$ ipython --no-banner

In [1]: import numpy as np

In [2]: np.set_printoptions(suppress=True, linewidth=120)

In [3]: K = np.loadtxt("block7.csv", delimiter=",")

In [4]: K
Out[4]: 
array([[0., 0., 0., 2., 0., 1., 1., 0., 0., 2.],
       [0., 0., 0., 0., 2., 2., 2., 2., 1., 0.],
       [0., 0., 0., 2., 1., 2., 2., 0., 2., 1.],
       [2., 0., 2., 0., 0., 0., 0., 0., 0., 0.],
       [0., 2., 1., 0., 0., 0., 0., 0., 0., 0.],
       [1., 2., 2., 0., 0., 0., 0., 0., 0., 0.],
       [1., 2., 2., 0., 0., 0., 0., 0., 0., 0.],
       [0., 2., 0., 0., 0., 0., 0., 0., 0., 0.],
       [0., 1., 2., 0., 0., 0., 0., 0., 0., 0.],
       [2., 0., 1., 0., 0., 0., 0., 0., 0., 0.]])

In [5]: Uu, sig, Vh = np.linalg.svd(K)

In [6]: np.argmax(sig[:-1] / (sig[1:] + 1e-6)) + 1
Out[6]: np.int64(6)

In [7]: A2 = Uu[:, :6] @ np.diag(sig[:6]) @ Vh[:6]

In [8]: np.round(np.linalg.norm(K - A2, 2), 3), np.round(sig[6], 3)
Out[8]: (np.float64(0.0), np.float64(0.0))

In [9]: round(np.abs(K - A2).max(), 3)
Out[9]: np.float64(0.0)

In [10]: round(np.linalg.norm(K - A2) / np.linalg.norm(K), 3)
Out[10]: np.float64(0.0)

In [11]: w, evecs = np.linalg.eigh(K)

In [12]: x = np.array([0, 2, 0, 2, 6, 2, 6, 6, 6, 0])

In [13]: x @ K @ x
Out[13]: np.float64(184.0)

In [14]: round(x @ K @ x / (x @ x), 3), np.round(w[0], 3), round(float(w[-1]), 3)
Out[14]: (np.float64(1.179), np.float64(-5.814), 5.814)

In [15]: np.round(np.linalg.eigvalsh(K[1:, 1:]), 3) + 0
Out[15]: array([-5.432, -2.343,  0.   ,  0.   ,  0.   ,  0.   ,  0.   ,  2.343,  5.432])

In [16]: np.abs(K).sum(axis=1).max(), round(float(np.abs(w).max()), 3)
Out[16]: (np.float64(10.0), 5.814)

In [17]: (np.sign(evecs[:, -1].round(6)) == np.sign(evecs[0, -1].round(6))).astype(int)
Out[17]: array([1, 1, 1, 1, 1, 1, 1, 1, 1, 1])

In [18]: data = np.load("sample14.npy")

In [19]: data
Out[19]: 
array([[ 1.345, -0.675,  2.042, -0.263,  0.558],
       [-0.475,  1.244,  1.784,  1.144, -0.436],
       [-0.668, -2.055, -2.244,  0.96 , -0.843],
       [-0.103,  0.424, -0.296, -2.086,  1.828],
       [-0.048, -0.854,  1.391,  2.765,  1.767],
       [ 0.774,  0.378,  0.484,  0.43 , -1.771],
       [-0.249,  2.295, -1.62 ,  1.633,  0.917],
       [-0.754, -1.43 , -0.609,  1.071,  0.662],
       [-3.455,  0.08 ,  0.337,  1.01 , -0.872],
       [ 0.663,  1.474, -0.567,  1.607,  0.033]])

In [20]: Xs = data - data.mean(axis=0)

In [21]: Uu, sig, Vh = np.linalg.svd(Xs, full_matrices=False)

In [22]: np.abs(Vh[0]).argmax()
Out[22]: np.int64(2)

In [23]: np.searchsorted(np.cumsum(sig ** 2) / (sig ** 2).sum(), 0.9) + 1
Out[23]: np.int64(5)

In [24]: np.round(Vh[0] * np.sign(Vh[0, np.abs(Vh[0]).argmax()]), 3)
Out[24]: array([ 0.595,  0.258,  0.647, -0.278,  0.29 ])

In [25]: round(float((sig ** 2).sum() ** 2 / (sig ** 4).sum()), 3)
Out[25]: 4.701

In [26]: np.round(Xs.mean(axis=0), 3) + 0
Out[26]: array([0., 0., 0., 0., 0.])

In [27]: np.abs(Uu[:, 0]).argmax()
Out[27]: np.int64(2)

In [28]: hat = data @ np.linalg.solve(data.T @ data, data.T)

In [29]: np.round(np.diag(hat), 3)
Out[29]: array([0.345, 0.357, 0.605, 0.541, 0.744, 0.363, 0.645, 0.256, 0.822, 0.323])

In [30]: np.round(np.linalg.eigvalsh(hat), 3) + 0
Out[30]: array([0., 0., 0., 0., 0., 1., 1., 1., 1., 1.])

In [31]: np.allclose(hat @ hat, hat)
Out[31]: True

In [32]: np.linalg.matrix_rank(np.eye(10) - hat)
Out[32]: np.int64(5)

In [33]: np.round(np.trace(hat), 3)
Out[33]: np.float64(5.0)

In [34]: np.round(hat @ data[:, 2], 3)
Out[34]: array([ 2.042,  1.784, -2.244, -0.296,  1.391,  0.484, -1.62 , -0.609,  0.337, -0.567])

In [35]: rng = np.random.default_rng(77)

In [36]: lab = rng.permutation(5)

In [37]: A2 = data[:, lab] * rng.choice([-1, 1], 5)

In [38]: A2
Out[38]: 
array([[ 0.263,  0.558, -1.345,  2.042,  0.675],
       [-1.144, -0.436,  0.475,  1.784, -1.244],
       [-0.96 , -0.843,  0.668, -2.244,  2.055],
       [ 2.086,  1.828,  0.103, -0.296, -0.424],
       [-2.765,  1.767,  0.048,  1.391,  0.854],
       [-0.43 , -1.771, -0.774,  0.484, -0.378],
       [-1.633,  0.917,  0.249, -1.62 , -2.295],
       [-1.071,  0.662,  0.754, -0.609,  1.43 ],
       [-1.01 , -0.872,  3.455,  0.337, -0.08 ],
       [-1.607,  0.033, -0.663, -0.567, -1.474]])

In [39]: Uu, _, Vh = np.linalg.svd(data.T @ A2)

In [40]: lab
Out[40]: array([3, 4, 0, 2, 1])

In [41]: np.round(np.linalg.lstsq(data, A2)[0], 3) + 0
Out[41]: 
array([[ 0.,  0., -1.,  0.,  0.],
       [ 0.,  0.,  0.,  0., -1.],
       [ 0.,  0.,  0.,  1.,  0.],
       [-1.,  0.,  0.,  0.,  0.],
       [ 0.,  1.,  0.,  0.,  0.]])
